>>> import numpy as np
>>> import numpy.linalg as la
>>> np.set_printoptions(precision=3, suppress=True, linewidth=100, legacy="1.25")
>>> def tidy(a):
...     return np.round(a, 3) + 0
... 
>>> arr = np.load("block8.npy")
>>> print(arr)
[[-1.49  -0.759  3.73   1.53  -1.697]
 [-0.86   2.605  1.423 -1.953 -0.078]
 [-0.864 -2.993  2.573  3.23   1.685]
 [-0.55   2.025  1.576 -1.27  -0.128]
 [-0.01   2.176 -4.196 -2.746 -1.17 ]
 [-1.737  0.081  4.803  1.072 -1.149]
 [ 1.028 -1.49   2.788  2.853  0.286]
 [-1.775  1.008  2.212 -1.075 -0.113]
 [-3.599 -1.123  1.752  0.826 -1.511]
 [-0.278 -2.411  1.683  2.59   2.082]
 [ 0.434  0.776 -5.54  -1.759  0.383]
 [ 3.777 -0.12   0.981  0.32   0.544]
 [ 0.523  2.478 -3.501 -2.876 -1.792]
 [-3.076  0.42   3.166  0.152 -0.009]
 [ 2.572  1.704 -8.181 -2.935  0.403]
 [-0.116 -2.012 -3.567  0.891 -0.105]
 [ 2.664  1.012 -6.044 -2.788 -0.653]
 [-2.702 -3.18   9.226  5.464 -0.255]]
>>> cen = (arr - arr.mean(axis=0)) / arr.std(axis=0)
>>> print(tidy(cen.std(axis=0)))
[1. 1. 1. 1. 1.]
>>> coef = la.lstsq(np.delete(cen, 2, axis=1), cen[:, 2])[0]
>>> print(np.abs(coef).argmax())
2
>>> print(tidy(coef))
[-0.223  1.173  1.776 -0.01 ]
>>> print(tidy(1 - np.var(cen[:, 2] - np.delete(cen, 2, axis=1) @ coef)))
0.924
>>> Y = np.c_[arr[:, :2] @ np.array([[-1, 1], [-1, -2]]), np.array([0, -1, 6, -9, -9, -1, -7, 7, 1, -1, -6, 9, -4, 7, -3, 5, 9, -5])]
>>> print(tidy(Y))
[[ 2.249  0.028  0.   ]
 [-1.745 -6.07  -1.   ]
 [ 3.857  5.122  6.   ]
 [-1.475 -4.6   -9.   ]
 [-2.166 -4.362 -9.   ]
 [ 1.656 -1.899 -1.   ]
 [ 0.462  4.008 -7.   ]
 [ 0.767 -3.791  7.   ]
 [ 4.722 -1.353  1.   ]
 [ 2.689  4.544 -1.   ]
 [-1.21  -1.118 -6.   ]
 [-3.657  4.017  9.   ]
 [-3.001 -4.433 -4.   ]
 [ 2.656 -3.916  7.   ]
 [-4.276 -0.836 -3.   ]
 [ 2.128  3.908  5.   ]
 [-3.676  0.64   9.   ]
 [ 5.882  3.658 -5.   ]]
>>> print(la.matrix_rank(np.c_[arr, Y]))
6
>>> print(tidy(la.norm(la.qr(arr)[0].T @ Y, axis=0) ** 2 / ((Y ** 2).sum(axis=0) + 1e-12)))
[1.    1.    0.729]
>>> print(tidy(la.norm(Y - arr @ la.lstsq(arr, Y)[0], axis=0)))
[ 0.     0.    12.987]
>>> cen = arr - arr.mean(axis=0)
>>> evecs = la.svd(cen)[2][:4]
>>> Y = cen - cen @ evecs.T @ evecs
>>> print(tidy(np.diag(evecs.T @ evecs)))
[0.995 0.555 0.966 0.484 1.   ]
>>> print(tidy((cen @ evecs.T).std(axis=0)))
[5.058 2.096 1.383 0.811]
>>> print(tidy(np.cov(cen @ evecs.T, rowvar=False)))
[[27.093  0.     0.     0.   ]
 [ 0.     4.65   0.     0.   ]
 [ 0.     0.     2.025  0.   ]
 [ 0.     0.     0.     0.696]]
>>> print(la.norm(Y, axis=1).round(6).argmax())
16
>>> dist = la.norm(arr[:, None] - arr[None], axis=-1)
>>> print(dist[1].round(6).argsort(kind="stable")[:4])
[ 1  3  7 13]
>>> print(dist.mean(axis=1).argmax())
17
>>> print(dist.shape)
(18, 18)
>>> print(la.matrix_rank(dist ** 2))
7
>>> print(tidy(dist[:5, :5]))
[[ 0.     5.638  4.588  4.855  9.601]
 [ 5.638  0.     7.914  0.962  5.857]
 [ 4.588  7.914  0.     7.058 10.823]
 [ 4.855  0.962  7.058  0.     6.074]
 [ 9.601  5.857 10.823  6.074  0.   ]]
>>> print((dist + 1e9 * np.eye(18)).round(6).argmin(axis=1))
[ 5  3  9  1 12  0  9  3 13  2  4  6  4  7 16 10 14  5]
>>> x0 = np.array([-1, 1, 2, 0, 2])
>>> rhs = arr @ x0
>>> coef, lr = np.zeros(5), 1 / la.norm(arr, 2) ** 2
>>> for i in range(5):
...     coef -= lr * arr.T @ (arr @ coef - rhs)
...     if i % 1 == 0: print(i, round(la.norm(arr @ coef - rhs), 3))
... 
0 11.346
1 10.321
2 9.497
3 8.831
4 8.287
>>> print(tidy(la.cond(arr)))
20.455
>>> J = np.load("m.npy")
>>> print(J)
[[ 0 -2  5 -3]
 [ 2  0  2 -1]
 [-5 -2  0  5]
 [ 3  1 -5  0]]
>>> print(np.einsum("ii->", J))
0
>>> print(tidy(la.det(2 * J)), tidy(la.det(J)))
1936.0 121.0
>>> print(np.einsum("ij,ji->", J, J))
-136
>>> print(tidy(la.eigvals(J).sum().real))
0.0
>>> print(tidy(la.eigvals(J)))
[0.+8.135j 0.-8.135j 0.+1.352j 0.-1.352j]
>>> x0 = np.array([3, 6, 7, 8])
>>> print(x0 @ J @ x0)
0
>>> q = la.solve(np.eye(4) - J, np.eye(4) + J)
>>> print(tidy(q @ q.T))
[[1. 0. 0. 0.]
 [0. 1. 0. 0.]
 [0. 0. 1. 0.]
 [0. 0. 0. 1.]]
>>> print(tidy(la.det(q)))
1.0
>>> x0 = np.array([1, -2, -1, -2])
>>> print(J * x0)
[[  0   4  -5   6]
 [  2   0  -2   2]
 [ -5   4   0 -10]
 [  3  -2   5   0]]
>>> print(J @ np.eye(4)[1])
[-2.  0. -2.  1.]
>>> print((J @ x0).argmax())
3
>>> print(J @ (2 * x0))
[ 10   4 -22  12]
>>> print(J @ np.ones(4))
[ 0.  3. -2. -1.]
>>> print(J @ x0)
[  5   2 -11   6]
>>> rng = np.random.default_rng(377)
>>> idx = rng.permutation(4)
>>> print(idx)
[3 2 0 1]
>>> Y = J[idx][:, idx]
>>> print(np.trace(Y))
0
>>> print(Y)
[[ 0 -5  3  1]
 [ 5  0 -5 -2]
 [-3  5  0 -2]
 [-1  2  2  0]]
>>> print(np.allclose(Y, J))
False
>>> X = np.loadtxt("data.csv", delimiter=",")
>>> print(X)
[[  1.767   5.035  -2.035  -6.324]
 [ -4.148 -15.177   6.245  20.161]
 [ -3.092  -0.129  -1.429  -4.845]
 [ -3.606 -11.137   4.054   9.027]
 [  9.44   14.839  -2.778  -5.527]
 [ -3.476   1.923  -2.721 -13.701]
 [ -0.233   2.08   -1.552  -6.371]
 [ -0.65   -3.727   1.963   7.142]
 [  1.927   8.043  -3.2    -9.633]
 [  7.477  22.734  -8.24  -25.693]
 [  4.807  18.104  -7.067 -24.4  ]
 [ -3.867  -9.429   3.193   8.731]
 [  3.898  17.802  -7.67  -26.941]
 [ -6.345 -14.202   4.298  14.393]
 [  5.34   22.259  -9.314 -30.098]
 [  0.757  -1.35    1.028   3.837]
 [ -1.606  -8.268   3.929  14.037]
 [  4.747  13.613  -4.526  -8.088]
 [  7.227  20.114  -7.109 -20.347]
 [  0.864   7.57   -3.359 -11.178]
 [  3.397  10.62   -4.285 -13.167]
 [  0.229  -3.805   2.239  11.087]
 [  5.108  13.168  -4.161  -8.576]
 [  2.536   9.319  -3.514 -14.205]
 [  2.718  12.758  -4.999 -15.873]
 [ -5.242  -7.951   1.108   3.491]
 [  0.989  -5.091   3.227  12.965]
 [ -4.812 -20.453   8.415  31.229]
 [ -1.643   0.903  -1.685  -9.131]
 [  3.265  12.071  -4.907 -16.201]
 [  3.667   3.654  -0.084  -0.552]]
>>> print(tidy(la.svd(X, compute_uv=False)))
[111.875  22.547   4.022   0.887]
>>> print(la.matrix_rank(X))
4
>>> basis = X[[11, 26]].astype(float)
>>> for _ in range(7):
...     idx = la.norm(X[:, None] - basis, axis=-1).argmin(axis=1)
...     basis = np.array([X[idx == j].mean(axis=0) for j in range(2)])
... 
>>> print(idx)
[0 1 0 1 0 0 0 1 0 0 0 1 0 1 0 1 1 0 0 0 0 1 0 0 0 1 1 1 0 0 0]
>>> print(tidy(basis[1] - basis[0]))
[ -5.56  -19.969   7.841  25.915]
>>> print(np.bincount(idx))
[20 11]
